$ python3 -q
>>> import numpy as np
>>> np.set_printoptions(suppress=True, linewidth=120)
>>> def rd(a):
...     return np.round(a, 3) + 0
... 
>>> J = np.load("dump.npy")
>>> J
array([[-19.476,   7.334,  -7.021],
       [-16.278,   6.44 ,  -5.778],
       [-14.609,   5.947,  -5.127],
       [ -5.086,   2.518,  -1.413],
       [ -2.884,   1.409,  -0.592],
       [ -2.798,   1.361,  -0.562],
       [ -2.698,   1.304,  -0.526],
       [ -1.918,   0.838,  -0.271],
       [ -1.608,   0.645,  -0.183],
       [ -0.004,   0.   ,   0.   ],
       [  0.266,   0.014,   0.001],
       [  0.461,   0.038,   0.003],
       [  2.838,   0.628,   0.176],
       [ 15.969,   3.838,   2.658],
       [ 19.096,   4.494,   3.368],
       [ 20.429,   4.765,   3.678],
       [ 34.832,   7.454,   7.195],
       [ 34.914,   7.468,   7.216],
       [ 37.246,   7.871,   7.808]])
>>> dist = np.linalg.norm(J[:, None] - J[None], axis=-1)
>>> dist.shape
(19, 19)
>>> np.flatnonzero(dist[8] < dist.mean() / 2)
array([ 3,  4,  5,  6,  7,  8,  9, 10, 11, 12])
>>> np.linalg.matrix_rank(dist ** 2)
np.int64(5)
>>> dist.mean(axis=1).argmax()
np.int64(18)
>>> m1 = np.array([[-2, -2, -2, 2], [0, 1, 0, 1], [1, 1, 0, -1], [-2, -1, 1, 1]])
>>> u = np.array([1, 2, 2, 2])
>>> Y = m1 + np.outer(u, np.eye(4)[0])
>>> np.linalg.matrix_rank(Y - m1)
np.int64(1)
>>> data = np.array([[-3, -4, -3, -4, -3, -4],
...     [-6, -5, -6, -5, -6, -5],
...     [4, -8, 4, -8, 4, -8],
...     [-3, -4, -3, -4, -3, -4],
...     [-6, -5, -6, -5, -6, -5],
...     [4, -8, 4, -8, 4, -8]])
>>> # rank 2
>>> r = np.linalg.matrix_rank(data)
>>> r
np.int64(2)
>>> ns = np.linalg.svd(data)[2][r:].T
>>> rd(ns @ ns.T)
array([[ 0.667,  0.   , -0.333,  0.   , -0.333,  0.   ],
       [ 0.   ,  0.667,  0.   , -0.333,  0.   , -0.333],
       [-0.333,  0.   ,  0.667,  0.   , -0.333,  0.   ],
       [ 0.   , -0.333,  0.   ,  0.667,  0.   , -0.333],
       [-0.333,  0.   , -0.333,  0.   ,  0.667,  0.   ],
       [ 0.   , -0.333,  0.   , -0.333,  0.   ,  0.667]])
>>> rd(data @ ns)
array([[0., 0., 0., 0.],
       [0., 0., 0., 0.],
       [0., 0., 0., 0.],
       [0., 0., 0., 0.],
       [0., 0., 0., 0.],
       [0., 0., 0., 0.]])
>>> [int(np.linalg.matrix_rank(np.delete(data, i, axis=0))) for i in range(6)]
[2, 2, 2, 2, 2, 2]
>>> np.allclose(data @ ns, 0)
True
>>> [int(np.linalg.matrix_rank(data[:i])) for i in range(1, len(data) + 1)]
[1, 2, 2, 2, 2, 2]
>>> [int(np.linalg.matrix_rank(data[:, :j + 1])) for j in range(6)]
[1, 2, 2, 2, 2, 2]
>>> np.linalg.matrix_rank(data.T @ data), np.linalg.matrix_rank(data @ data.T)
(np.int64(2), np.int64(2))
>>> Y = np.array([[1, 1], [1, 2], [1, 0], [-2, 2], [-1, 0], [1, 2]])
>>> data @ Y
array([[ -3, -27],
       [ -6, -36],
       [  4, -44],
       [ -3, -27],
       [ -6, -36],
       [  4, -44]])
>>> np.einsum("ij,ij->i", data, data)
array([ 75, 183, 240,  75, 183, 240])
>>> Y.T @ data.T
array([[ -3,  -6,   4,  -3,  -6,   4],
       [-27, -36, -44, -27, -36, -44]])
>>> np.einsum("ik,kj->ji", data, Y)
array([[ -3,  -6,   4,  -3,  -6,   4],
       [-27, -36, -44, -27, -36, -44]])
>>> np.linalg.matrix_rank(data @ Y)
np.int64(2)
>>> np.einsum("ik,kj->ij", data, Y)
array([[ -3, -27],
       [ -6, -36],
       [  4, -44],
       [ -3, -27],
       [ -6, -36],
       [  4, -44]])
>>> np.vstack([data, Y.T]).shape
(8, 6)
>>> np.einsum("ij->j", data)
array([-10, -34, -10, -34, -10, -34])
>>> F = np.load("w.npy")
>>> F
array([[ 0,  0,  0, -3],
       [ 0,  5,  0,  0],
       [ 2,  0,  0,  0],
       [ 0,  0,  4,  0]])
>>> rd(np.sort(np.linalg.eigvals(F).real))
array([-2.884,  1.442,  1.442,  5.   ])
>>> O, vecs = np.linalg.qr(F[:, :2])[0], np.linalg.qr(F[:, 2:])[0]
>>> sv = np.linalg.svd(O.T @ vecs, compute_uv=False)
>>> (sv > 0.9).sum()
np.int64(0)
>>> np.degrees(np.arccos(sv.clip(0, 1)))
array([90., 90.])
